% python3 -q
>>> import numpy as np
>>> np.set_printoptions(suppress=True, linewidth=100)
>>> O, _ = np.linalg.qr(np.array([[1.2, 0.3, 0.2, 1.4],
...     [-2.0, -0.8, -0.2, -0.8],
...     [1.3, 1.7, -0.5, -1.4],
...     [1.2, 0.1, -2.8, 0.8]]))
>>> evals = np.array([2, 1, 4, -5])
>>> X = O @ np.diag(evals) @ O.T
>>> X.round(2)
array([[-2.5 , -3.47, -0.63, -0.61],
       [-3.47,  0.1 , -0.45,  0.79],
       [-0.63, -0.45,  1.24,  0.7 ],
       [-0.61,  0.79,  0.7 ,  3.16]])
>>> # equal to its transpose
>>> A2 = X / np.linalg.norm(X, axis=1, keepdims=True)
>>> gram = A2 @ A2.T
>>> gram[1].round(2)
array([0.52, 1.  , 0.37, 0.36])
>>> (np.abs(gram) > 0.9).astype(int)
array([[1, 0, 0, 0],
       [0, 1, 0, 0],
       [0, 0, 1, 0],
       [0, 0, 0, 1]])
>>> round(float(np.degrees(np.arccos(np.clip(gram[1, 2], -1, 1)))), 2)
68.51
>>> np.argwhere(np.triu(np.abs(gram) > 0.95, 1))
array([], shape=(0, 2), dtype=int64)
>>> m1 = np.load("arr.npy")
>>> m1
array([[-0.8 , -0.5 ,  0.5 ],
       [ 1.4 ,  1.5 ,  0.  ],
       [-0.4 , -0.2 , -0.8 ],
       [-0.4 , -0.12, -0.64]])
>>> x = np.array([2, 4, -7])
>>> target = m1 @ x
>>> np.round(np.linalg.pinv(m1) @ m1, 2) + 0
array([[1., 0., 0.],
       [0., 1., 0.],
       [0., 0., 1.]])
>>> np.round(np.linalg.solve(m1.T @ m1, m1.T @ target), 2)
array([ 2.,  4., -7.])
>>> rng = np.random.default_rng(50589)
>>> target = target + 0.02 * rng.normal(size=4)
>>> target.round(2)
array([-7.15,  8.79,  3.99,  3.19])
>>> beta, *_ = np.linalg.lstsq(m1, target)
>>> [round(float(np.linalg.norm(np.linalg.solve(m1.T @ m1 + lam * np.eye(3), m1.T @ target))), 2) for lam in (0, 1, 10, 100)]
[8.3, 5.31, 1.63, 0.22]
>>> round(np.linalg.norm(target - m1 @ beta), 2)
np.float64(0.01)
>>> beta.round()
array([ 2.,  4., -7.])
>>> O, R = np.linalg.qr(m1)
>>> np.allclose(R.T @ R, m1.T @ m1)
True
>>> round(np.trace(O @ O.T), 2)
np.float64(3.0)
>>> round(float(abs(R[0, 0])), 2), np.round(np.linalg.norm(m1[:, 0]), 2)
(1.71, np.float64(1.71))
>>> np.round(O.T @ O, 2) + 0
array([[1., 0., 0.],
       [0., 1., 0.],
       [0., 0., 1.]])
>>> R.round(2)
array([[ 1.71,  1.54,  0.1 ],
       [ 0.  , -0.43,  0.39],
       [ 0.  ,  0.  ,  1.06]])
>>> np.round(np.abs(np.diag(R)), 2)
array([1.71, 0.43, 1.06])
>>> labels = rng.permutation(3)
>>> A2 = m1[:, labels] * rng.choice([-1, 1], 3)
>>> A2
array([[-0.8 , -0.5 ,  0.5 ],
       [ 1.4 ,  1.5 ,  0.  ],
       [-0.4 , -0.2 , -0.8 ],
       [-0.4 , -0.12, -0.64]])
>>> Uu, _, VT = np.linalg.svd(m1.T @ A2)
>>> labels
array([0, 1, 2])
>>> A2 = np.array([[1, 1], [1, -1]])
>>> M = np.kron(A2, np.kron(A2, A2))[rng.permutation(8)][:4]
>>> M
array([[ 1,  1,  1,  1,  1,  1,  1,  1],
       [ 1,  1, -1, -1, -1, -1,  1,  1],
       [ 1, -1, -1,  1, -1,  1,  1, -1],
       [ 1, -1,  1, -1, -1,  1, -1,  1]])
>>> Uu, sigma, VT = np.linalg.svd(M, full_matrices=False)
>>> np.round(Uu.T @ M @ VT.T, 2) + 0
array([[2.83, 0.  , 0.  , 0.  ],
       [0.  , 2.83, 0.  , 0.  ],
       [0.  , 0.  , 2.83, 0.  ],
       [0.  , 0.  , 0.  , 2.83]])
>>> np.round(VT @ VT.T, 2) + 0
array([[1., 0., 0., 0.],
       [0., 1., 0., 0.],
       [0., 0., 1., 0.],
       [0., 0., 0., 1.]])
>>> np.round(Uu.T @ Uu, 2) + 0
array([[1., 0., 0., 0.],
       [0., 1., 0., 0.],
       [0., 0., 1., 0.],
       [0., 0., 0., 1.]])
>>> sigma.round(2)
array([2.83, 2.83, 2.83, 2.83])
>>> A2 = M[0, 0] * M[1:] - np.outer(M[1:, 0], M[0])
>>> A2
array([[ 0,  0, -2, -2, -2, -2,  0,  0],
       [ 0, -2, -2,  0, -2,  0,  0, -2],
       [ 0, -2,  0, -2, -2,  0, -2,  0]])
>>> np.linalg.matrix_rank(A2), np.linalg.matrix_rank(M)
(np.int64(3), np.int64(4))
>>> M[:, 0] / M[0, 0]
array([1., 1., 1., 1.])
>>> F = np.load("data.npy")
>>> F.round(2)
array([[ 1.76, -1.53, -0.85, -0.02, -0.93],
       [-1.53,  2.68, -0.24, -0.06, -0.34],
       [-0.85, -0.24,  2.88, -0.21, -0.29],
       [-0.02, -0.06, -0.21,  3.83,  0.31],
       [-0.93, -0.34, -0.29,  0.31,  2.86]])
>>> # symmetric, so the eigenvalues are real
>>> A2 = np.array([[3, -2, -2], [3, 0, 3], [2, 3, -2], [3, -1, 1], [-3, 0, 1]])
>>> np.linalg.matrix_rank(F @ A2)
np.int64(3)
>>> np.round(np.einsum("ij,ij->i", F, F), 2)
array([ 7.  ,  9.68,  9.19, 14.8 ,  9.33])
>>> np.vstack([F, A2.T]).shape
(8, 5)
>>> np.round(np.einsum("ij->j", F), 2)
array([-1.57,  0.52,  1.3 ,  3.86,  1.6 ])
>>> W0 = np.diag(np.array([1, -3, 2, 1, 3, -2]))
>>> W0
array([[ 1,  0,  0,  0,  0,  0],
       [ 0, -3,  0,  0,  0,  0],
       [ 0,  0,  2,  0,  0,  0],
       [ 0,  0,  0,  1,  0,  0],
       [ 0,  0,  0,  0,  3,  0],
       [ 0,  0,  0,  0,  0, -2]])
>>> # symmetric
>>> O, evecs = np.linalg.qr(X[:, :2])[0], np.linalg.qr(X[:, 2:])[0]
>>> sigma = np.linalg.svd(O.T @ evecs, compute_uv=False)
>>> np.round(np.linalg.norm(O @ O.T - evecs @ evecs.T, 2), 2)
np.float64(0.93)
>>> sigma.round(2)
array([0.7 , 0.38])
>>> np.round(np.poly(X), 2)
array([  1.,  -2., -21.,  62., -40.])
>>> np.round(np.linalg.det(X[::-1]), 2)
np.float64(-40.0)
>>> round(float(np.einsum("ij,ji->", X, X)), 2)
46.0
>>> W0.ravel(order="F")
array([ 1,  0,  0,  0,  0,  0,  0, -3,  0,  0,  0,  0,  0,  0,  2,  0,  0,  0,  0,  0,  0,  1,  0,
        0,  0,  0,  0,  0,  3,  0,  0,  0,  0,  0,  0, -2])
>>> W0.reshape(-1, 2)
array([[ 1,  0],
       [ 0,  0],
       [ 0,  0],
       [ 0, -3],
       [ 0,  0],
       [ 0,  0],
       [ 0,  0],
       [ 2,  0],
       [ 0,  0],
       [ 0,  0],
       [ 0,  1],
       [ 0,  0],
       [ 0,  0],
       [ 0,  0],
       [ 3,  0],
       [ 0,  0],
       [ 0,  0],
       [ 0, -2]])
>>> W0.reshape(6, 7)
Traceback (most recent call last):
  File "<python-input-70>", line 1, in <module>
    W0.reshape(6, 7)
    ~~~~~~~~~~^^^^^^
ValueError: cannot reshape array of size 36 into shape (6,7)
>>> T = W0.reshape(6, 2, -1)
>>> np.swapaxes(T, 1, 2)[2]
array([[0, 0],
       [0, 0],
       [2, 0]])
>>> T.transpose(1, 0, 2)
array([[[ 1,  0,  0],
        [ 0, -3,  0],
        [ 0,  0,  2],
        [ 0,  0,  0],
        [ 0,  0,  0],
        [ 0,  0,  0]],

       [[ 0,  0,  0],
        [ 0,  0,  0],
        [ 0,  0,  0],
        [ 1,  0,  0],
        [ 0,  3,  0],
        [ 0,  0, -2]]])
>>> np.einsum("ihd,jhd->hij", T, T).shape
(2, 6, 6)
>>> T[:, 0]
array([[ 1,  0,  0],
       [ 0, -3,  0],
       [ 0,  0,  2],
       [ 0,  0,  0],
       [ 0,  0,  0],
       [ 0,  0,  0]])
>>> E = np.loadtxt("layer18.csv", delimiter=",")
>>> E
array([[ 23.,  -9.,  13., -13.,  -8., -19.],
       [ -9.,  19.,  -1.,   9.,   4.,   1.],
       [ 13.,  -1.,  10.,  -8.,  -6., -15.],
       [-13.,   9.,  -8.,  28.,  18.,   4.],
       [ -8.,   4.,  -6.,  18.,  12.,   4.],
       [-19.,   1., -15.,   4.,   4.,  26.]])
>>> Uu, sigma, VT = np.linalg.svd(E)
>>> np.argmax(sigma[:-1] / (sigma[1:] + 1e-6)) + 1
np.int64(4)
>>> sigma.round(2) + 0
array([67.73, 31.27, 16.44,  2.56,  0.  ,  0.  ])
>>> A2 = Uu[:, :4] @ np.diag(sigma[:4]) @ VT[:4]
>>> np.linalg.matrix_rank(E, rtol=0.05)
np.int64(3)
>>> round(np.linalg.norm(E - A2, 2), 2), np.round(sigma[4], 2)
(np.float64(0.0), np.float64(0.0))
>>> A2.round(2)
array([[ 23.,  -9.,  13., -13.,  -8., -19.],
       [ -9.,  19.,  -1.,   9.,   4.,   1.],
       [ 13.,  -1.,  10.,  -8.,  -6., -15.],
       [-13.,   9.,  -8.,  28.,  18.,   4.],
       [ -8.,   4.,  -6.,  18.,  12.,   4.],
       [-19.,   1., -15.,   4.,   4.,  26.]])
>>> Uu, sigma, VT = np.linalg.svd(A2)
>>> evecs = VT[:(sigma > 1e-8).sum()]
>>> x = A2[0] + 4 * A2[1] + rng.integers(2) * np.eye(6)[2]
>>> x.round(2)
array([-13.,  67.,   9.,  23.,   8., -15.])
>>> np.round(np.linalg.norm(x - evecs.T @ evecs @ x), 2)
np.float64(0.0)
>>> np.round(evecs.T @ evecs, 2)
array([[ 0.96, -0.01,  0.1 , -0.08,  0.14,  0.02],
       [-0.01,  0.99,  0.09,  0.03, -0.02,  0.05],
       [ 0.1 ,  0.09,  0.21, -0.08, -0.11, -0.36],
       [-0.08,  0.03, -0.08,  0.66,  0.44, -0.12],
       [ 0.14, -0.02, -0.11,  0.44,  0.36,  0.07],
       [ 0.02,  0.05, -0.36, -0.12,  0.07,  0.82]])
>>> np.round(np.diag(evecs.T @ evecs), 2)
array([0.96, 0.99, 0.21, 0.66, 0.36, 0.82])
>>> np.allclose(evecs.T @ evecs @ x, x)
True
>>> evals, evecs = np.linalg.eigh(E)
>>> x = np.array([-8, 1, 7, 0, 6, 4])
>>> np.abs(E).sum(axis=1).max(), round(np.abs(evals).max(), 2)
(np.float64(85.0), np.float64(67.73))
>>> np.round(x @ E @ x / (x @ x), 2), np.round(evals[0], 2), round(float(evals[-1]), 2)
(np.float64(14.4), np.float64(-0.0), 67.73)
>>> np.round(evecs * np.abs(evals) @ evecs.T, 2)
array([[ 23.,  -9.,  13., -13.,  -8., -19.],
       [ -9.,  19.,  -1.,   9.,   4.,   1.],
       [ 13.,  -1.,  10.,  -8.,  -6., -15.],
       [-13.,   9.,  -8.,  28.,  18.,   4.],
       [ -8.,   4.,  -6.,  18.,  12.,   4.],
       [-19.,   1., -15.,   4.,   4.,  26.]])
>>> x = np.array([3, 3, 3, 2, 1, 3])
>>> h = np.maximum(E @ x, 0)
>>> np.maximum(E @ (3 * x), 0)
array([  0., 156.,   0., 150.,  90.,   0.])
>>> np.round(np.tanh(E @ x), 2)
array([-1.  ,  1.  , -0.76,  1.  ,  1.  , -1.  ])
>>> E.T @ h
array([-1358.,  1558.,  -632.,  2408.,  1468.,   372.])
>>> A2 = E / np.sqrt((E ** 2).mean(axis=1, keepdims=True))
>>> A2[5].round(2)
array([-1.29,  0.07, -1.02,  0.27,  0.27,  1.77])
>>> A = np.diag(np.array([-2, 1, 1, 2, -2])) + 3 * np.eye(5, k=1) + 3 * np.eye(5, k=-1)
>>> A
array([[-2.,  3.,  0.,  0.,  0.],
       [ 3.,  1.,  3.,  0.,  0.],
       [ 0.,  3.,  1.,  3.,  0.],
       [ 0.,  0.,  3.,  2.,  3.],
       [ 0.,  0.,  0.,  3., -2.]])
>>> r0, g = A[2], A[3]
>>> r0 @ r0
np.float64(19.0)
>>> pr = (r0 @ g) / (r0 @ r0) * r0
>>> np.round(g - pr, 2)
array([ 0.  , -1.42,  2.53,  0.58,  3.  ])
>>> pr.round(2)
array([0.  , 1.42, 0.47, 1.42, 0.  ])
>>> np.outer(r0, g)
array([[0., 0., 0., 0., 0.],
       [0., 0., 9., 6., 9.],
       [0., 0., 3., 2., 3.],
       [0., 0., 9., 6., 9.],
       [0., 0., 0., 0., 0.]])
>>> (g - pr) @ r0
np.float64(0.0)
